$ python3 -q
>>> import numpy as np
>>> np.set_printoptions(suppress=True, linewidth=120)
>>> W0 = np.array([[-4, 5, -1, -3, 2],
...     [0, 0, 0, 0, 0],
...     [-4, 5, -1, -3, 2],
...     [1, 0, 1, -2, 1],
...     [-2, 2, -2, -3, 2],
...     [1, 0, 1, -2, 1],
...     [0, 0, 0, 0, 0],
...     [0, 0, 0, 0, 0],
...     [-2, 2, -2, -3, 2],
...     [-2, 2, -2, -3, 2]])
>>> gram = np.cov(W0, rowvar=False)
>>> print(np.median(W0, axis=0))
[-1.   1.  -0.5 -2.5  1.5]
>>> print(round(float(np.corrcoef(W0[:, 3], W0[:, 0])[0, 1]), 3))
0.658
>>> print(gram.shape)
(5, 5)
>>> print(np.argwhere(np.triu(np.abs(np.corrcoef(W0.T)) > 0.8, 1)))
[[0 1]
 [3 4]]
>>> print(np.round(np.polyfit(W0[:, 3], W0[:, 0], 1), 3))
[0.899 0.509]
>>> print(np.round(np.corrcoef(W0.T), 3))
[[ 1.    -0.967  0.748  0.658 -0.749]
 [-0.967  1.    -0.584 -0.71   0.77 ]
 [ 0.748 -0.584  1.     0.594 -0.7  ]
 [ 0.658 -0.71   0.594  1.    -0.988]
 [-0.749  0.77  -0.7   -0.988  1.   ]]
>>> Xs = W0 - W0.mean(axis=0)
>>> Uu, sig, VT = np.linalg.svd(Xs, full_matrices=False)
>>> print((np.sign(Uu[:, 0]) == np.sign(Uu[0, 0])).astype(int))
[1 0 1 0 1 0 0 0 1 1]
>>> print(sig.round(3) + 0)
[9.379 3.17  2.623 0.    0.   ]
>>> x = np.array([3, 0, 7, 8, 5])
>>> print(np.linalg.norm(W0 @ x) <= np.linalg.norm(W0, 2) * np.linalg.norm(x) + 1e-9)
True
>>> print(W0 @ np.eye(5)[2])
[-1.  0. -1.  1. -2.  1.  0.  0. -2. -2.]
>>> print(W0 @ np.ones(5))
[-1.  0. -1.  1. -3.  1.  0.  0. -3. -3.]
>>> print(np.linalg.matrix_rank(W0, rtol=0.1))
3
>>> print(np.linalg.cond(W0) > 100)
True
>>> print([round(float(x), 3) for x in np.linalg.svd(W0, compute_uv=False)[:3]])
[13.264, 3.97, 2.704]
>>> x = np.array([8, 4, 5, 7, 0])
>>> a = np.maximum(W0 @ x, 0)
>>> print(np.maximum(W0 @ x, 0) - np.maximum(-W0 @ x, 0))
[-38   0 -38  -1 -39  -1   0   0 -39 -39]
>>> print(W0.T @ a)
[0 0 0 0 0]
>>> f = np.array([-3, 0, -3, -2, -1, -3, -3, 2, 1, 2, 1, 0])
>>> M = np.array([np.roll(f, i) for i in range(12)])
>>> print(M)
[[-3  0 -3 -2 -1 -3 -3  2  1  2  1  0]
 [ 0 -3  0 -3 -2 -1 -3 -3  2  1  2  1]
 [ 1  0 -3  0 -3 -2 -1 -3 -3  2  1  2]
 [ 2  1  0 -3  0 -3 -2 -1 -3 -3  2  1]
 [ 1  2  1  0 -3  0 -3 -2 -1 -3 -3  2]
 [ 2  1  2  1  0 -3  0 -3 -2 -1 -3 -3]
 [-3  2  1  2  1  0 -3  0 -3 -2 -1 -3]
 [-3 -3  2  1  2  1  0 -3  0 -3 -2 -1]
 [-1 -3 -3  2  1  2  1  0 -3  0 -3 -2]
 [-2 -1 -3 -3  2  1  2  1  0 -3  0 -3]
 [-3 -2 -1 -3 -3  2  1  2  1  0 -3  0]
 [ 0 -3 -2 -1 -3 -3  2  1  2  1  0 -3]]
>>> M2 = np.linalg.inv(M)
>>> print(M2.round(3))
[[-0.053  0.085 -0.118  0.037  0.065  0.032 -0.066 -0.142  0.124 -0.009 -0.08   0.013]
 [ 0.013 -0.053  0.085 -0.118  0.037  0.065  0.032 -0.066 -0.142  0.124 -0.009 -0.08 ]
 [-0.08   0.013 -0.053  0.085 -0.118  0.037  0.065  0.032 -0.066 -0.142  0.124 -0.009]
 [-0.009 -0.08   0.013 -0.053  0.085 -0.118  0.037  0.065  0.032 -0.066 -0.142  0.124]
 [ 0.124 -0.009 -0.08   0.013 -0.053  0.085 -0.118  0.037  0.065  0.032 -0.066 -0.142]
 [-0.142  0.124 -0.009 -0.08   0.013 -0.053  0.085 -0.118  0.037  0.065  0.032 -0.066]
 [-0.066 -0.142  0.124 -0.009 -0.08   0.013 -0.053  0.085 -0.118  0.037  0.065  0.032]
 [ 0.032 -0.066 -0.142  0.124 -0.009 -0.08   0.013 -0.053  0.085 -0.118  0.037  0.065]
 [ 0.065  0.032 -0.066 -0.142  0.124 -0.009 -0.08   0.013 -0.053  0.085 -0.118  0.037]
 [ 0.037  0.065  0.032 -0.066 -0.142  0.124 -0.009 -0.08   0.013 -0.053  0.085 -0.118]
 [-0.118  0.037  0.065  0.032 -0.066 -0.142  0.124 -0.009 -0.08   0.013 -0.053  0.085]
 [ 0.085 -0.118  0.037  0.065  0.032 -0.066 -0.142  0.124 -0.009 -0.08   0.013 -0.053]]
>>> print((np.abs(M2) > 1e-9).astype(int))
[[1 1 1 1 1 1 1 1 1 1 1 1]
 [1 1 1 1 1 1 1 1 1 1 1 1]
 [1 1 1 1 1 1 1 1 1 1 1 1]
 [1 1 1 1 1 1 1 1 1 1 1 1]
 [1 1 1 1 1 1 1 1 1 1 1 1]
 [1 1 1 1 1 1 1 1 1 1 1 1]
 [1 1 1 1 1 1 1 1 1 1 1 1]
 [1 1 1 1 1 1 1 1 1 1 1 1]
 [1 1 1 1 1 1 1 1 1 1 1 1]
 [1 1 1 1 1 1 1 1 1 1 1 1]
 [1 1 1 1 1 1 1 1 1 1 1 1]
 [1 1 1 1 1 1 1 1 1 1 1 1]]
>>> print(np.round(M @ M2, 3) + 0)
[[1. 0. 0. 0. 0. 0. 0. 0. 0. 0. 0. 0.]
 [0. 1. 0. 0. 0. 0. 0. 0. 0. 0. 0. 0.]
 [0. 0. 1. 0. 0. 0. 0. 0. 0. 0. 0. 0.]
 [0. 0. 0. 1. 0. 0. 0. 0. 0. 0. 0. 0.]
 [0. 0. 0. 0. 1. 0. 0. 0. 0. 0. 0. 0.]
 [0. 0. 0. 0. 0. 1. 0. 0. 0. 0. 0. 0.]
 [0. 0. 0. 0. 0. 0. 1. 0. 0. 0. 0. 0.]
 [0. 0. 0. 0. 0. 0. 0. 1. 0. 0. 0. 0.]
 [0. 0. 0. 0. 0. 0. 0. 0. 1. 0. 0. 0.]
 [0. 0. 0. 0. 0. 0. 0. 0. 0. 1. 0. 0.]
 [0. 0. 0. 0. 0. 0. 0. 0. 0. 0. 1. 0.]
 [0. 0. 0. 0. 0. 0. 0. 0. 0. 0. 0. 1.]]
>>> print(round(float(np.linalg.slogdet(M)[0]), 3))
1.0
>>> F = np.load("run1.npy")
>>> print(F)
[[ 3.63  -2.495 -2.744  0.536]
 [ 5.51  -1.757 -1.318  0.61 ]
 [ 5.094  4.433  5.187  0.698]
 [ 6.3    4.032  5.574 -1.834]
 [ 5.087  4.229  7.688 -1.456]
 [ 3.47  -1.472 -1.342  1.484]
 [ 6.844 -1.543 -3.726  1.477]
 [ 4.605 -0.969 -1.909  0.426]
 [ 5.182  3.948  6.945  0.443]
 [ 6.666 -3.013 -2.23   1.347]
 [ 6.304  2.168  4.374  0.685]
 [ 6.09  -3.178 -3.036  1.377]
 [ 5.421  2.615  5.323 -1.812]
 [ 6.012  2.949  5.952 -1.64 ]
 [ 4.969  2.633  5.96  -0.226]
 [ 5.224 -2.426 -1.32  -0.591]
 [ 5.85  -1.62  -3.164 -0.049]
 [ 4.795 -2.934 -0.828  0.726]
 [ 4.755  3.478  5.529 -2.051]
 [ 5.877  2.966  5.822 -1.543]
 [ 5.336 -1.575 -1.798  1.117]
 [ 5.538  2.725  5.063 -1.589]
 [ 7.637 -1.244 -1.871  1.753]
 [ 5.38  -1.257 -1.484 -0.017]
 [ 6.418 -3.485 -1.215 -0.092]
 [ 4.616  2.203  5.77  -1.639]
 [ 5.545 -0.622 -2.643  1.419]
 [ 5.338 -2.797 -1.277  1.661]
 [ 6.676  2.87   5.663 -1.411]
 [ 4.741 -1.891 -2.571 -0.689]
 [ 5.06  -3.394 -2.655  1.318]
 [ 3.687 -2.423 -1.703  1.164]
 [ 4.536  2.711  5.825  0.477]
 [ 4.699  2.734  5.917 -0.84 ]
 [ 5.061  3.506  5.102  0.385]
 [ 6.668 -3.136 -0.636  1.476]
 [ 7.252  2.669  5.895 -1.38 ]
 [ 5.749  1.618  5.46  -0.474]]
>>> gram = np.cov(F, rowvar=False)
>>> print(np.argwhere(np.triu(np.abs(np.corrcoef(F.T)) > 0.8, 1)))
[[1 2]]
>>> print(round(np.corrcoef(F[:, 3], F[:, 0])[0, 1], 3))
-0.015
>>> print(np.argsort(-F.std(axis=0).round(6), kind="stable"))
[2 1 3 0]
>>> print(np.round(np.linalg.eigvalsh(gram)[::-1], 3))
[23.44   0.906  0.753  0.595]
>>> print(np.round(np.polyfit(F[:, 3], F[:, 0], 1), 3))
[-0.012  5.464]
>>> Xs = (F - F.mean(axis=0)) / F.std(axis=0)
>>> print(np.argwhere(np.abs(Xs) > 2))
[[ 5  0]
 [22  0]]
>>> c = np.linalg.lstsq(np.delete(Xs, 3, axis=1), Xs[:, 3])[0]
>>> print(round(1 - np.var(Xs[:, 3] - np.delete(Xs, 3, axis=1) @ c), 3))
0.489
>>> print(c.round(3))
[-0.005 -0.054 -0.648]
>>> feats = 4 * np.eye(13) + np.ones((13, 13))
>>> print(feats)
[[5. 1. 1. 1. 1. 1. 1. 1. 1. 1. 1. 1. 1.]
 [1. 5. 1. 1. 1. 1. 1. 1. 1. 1. 1. 1. 1.]
 [1. 1. 5. 1. 1. 1. 1. 1. 1. 1. 1. 1. 1.]
 [1. 1. 1. 5. 1. 1. 1. 1. 1. 1. 1. 1. 1.]
 [1. 1. 1. 1. 5. 1. 1. 1. 1. 1. 1. 1. 1.]
 [1. 1. 1. 1. 1. 5. 1. 1. 1. 1. 1. 1. 1.]
 [1. 1. 1. 1. 1. 1. 5. 1. 1. 1. 1. 1. 1.]
 [1. 1. 1. 1. 1. 1. 1. 5. 1. 1. 1. 1. 1.]
 [1. 1. 1. 1. 1. 1. 1. 1. 5. 1. 1. 1. 1.]
 [1. 1. 1. 1. 1. 1. 1. 1. 1. 5. 1. 1. 1.]
 [1. 1. 1. 1. 1. 1. 1. 1. 1. 1. 5. 1. 1.]
 [1. 1. 1. 1. 1. 1. 1. 1. 1. 1. 1. 5. 1.]
 [1. 1. 1. 1. 1. 1. 1. 1. 1. 1. 1. 1. 5.]]
>>> print(np.allclose(feats @ feats.T, feats.T @ feats))
True
>>> print(np.trace(feats))
65.0
>>> data = np.load("a.npy")
>>> print(data)
[[ 2.9  0.4  2.   1.3 -0.1 -0.5  0.1 -0.2 -0.5  0.2  0.   0.1]
 [ 1.1  0.2 -2.2 -1.3  0.2 -1.1  1.2 -1.5  1.4  0.5  1.7 -0.4]
 [ 1.2  0.3 -0.3 -0.1  1.6  0.4 -1.   0.3  0.7 -1.1 -0.4  0. ]
 [ 0.6  0.6  0.6  1.2  1.   0.  -0.7  0.7 -1.1  0.9 -1.  -0.5]
 [-1.1  0.2  0.6 -0.6  0.1  1.9  1.3  0.8 -0.1  0.6 -1.1 -0.7]
 [ 0.8  2.7 -0.8  0.6  0.8  0.2 -0.8  0.8  0.5  0.1 -0.5 -1.5]
 [-1.2  0.   0.4  0.3  0.6 -1.1 -0.7 -0.1 -0.6 -0.9  2.1  0.5]
 [ 2.1  0.  -1.1 -0.7 -1.4 -0.3  0.  -0.9  0.4  1.4 -0.1  0.2]
 [ 0.2 -1.7 -2.1  0.5  0.2 -0.3  0.2 -0.3  0.8  0.9  0.   0.1]
 [-1.1 -0.1 -1.   0.9 -1.5  0.4 -0.8  0.1  1.9 -2.9 -0.8 -1.4]
 [ 0.3 -1.1 -0.4 -1.2 -0.5 -0.6  1.2  1.4 -1.1  0.2 -1.2 -1. ]
 [-0.6 -2.1 -2.1 -2.1  5.7  1.2 -0.3  3.6  2.1  5.7  1.2  0.9]
 [-1.2 -1.5  0.8  0.9  1.5 -0.3  0.5  2.3  0.7  0.6 -1.3  0.6]
 [ 0.1  1.2  1.4  0.6 -0.6 -1.   0.3 -0.2  0.1 -1.  -0.8  1.2]
 [-0.8  0.   1.  -0.4  0.3  1.1 -0.5 -0.2 -0.9  1.3 -1.3 -0.2]
 [ 1.7 -2.3 -1.   0.8  0.2 -1.4 -1.7 -0.2 -0.9  0.  -0.6  0.6]
 [ 0.8  1.4 -0.2  1.2  2.1 -1.8 -1.2  0.1  0.7  0.1  1.   0.8]
 [ 1.4 -0.4 -0.1  1.3 -0.7 -1.9  0.8  0.4 -1.1  0.2 -0.2  0.8]
 [-0.8  0.   0.7  0.6  1.5  0.  -1.2  1.2  0.8 -0.5  0.8  0.2]
 [ 0.5  1.5  0.5 -1.6  0.  -0.6 -0.6  0.3  0.4 -1.6 -0.2 -0.9]
 [ 0.8 -1.3 -0.2  0.4  1.6  0.1 -0.3 -0.1 -1.3 -1.6  0.2  0.5]
 [-0.8 -1.1  1.3  1.3  1.9 -0.1 -0.5  0.7 -2.  -0.3 -0.6 -0.9]
 [-0.3  0.2  0.2  1.  -0.4  0.5 -0.1 -0.2 -0.8 -0.9 -0.3 -2.1]
 [ 0.2  0.3  0.9 -0.9 -1.1  1.3 -0.8  0.6  0.5 -0.2  0.5  0.6]
 [-1.1 -0.6  0.5 -1.2 -0.5  1.   1.5 -1.  -0.2 -0.7 -0.1  0.8]
 [-0.5  0.5  0.4  1.9 -0.8 -0.8  0.9  0.4 -1.4 -0.1  0.9 -0.2]
 [ 0.4  0.7  0.7  1.5 -1.2 -1.4  1.7  1.   0.1  0.  -0.3 -0.5]]
>>> q, vecs = np.linalg.qr(data[:, :11])[0], np.linalg.qr(data[:, 11:])[0]
>>> sig = np.linalg.svd(q.T @ vecs, compute_uv=False)
>>> print(sig.round(3))
[0.724]
>>> print(round(float(np.linalg.norm(q @ q.T - vecs @ vecs.T, 2)), 3))
1.0
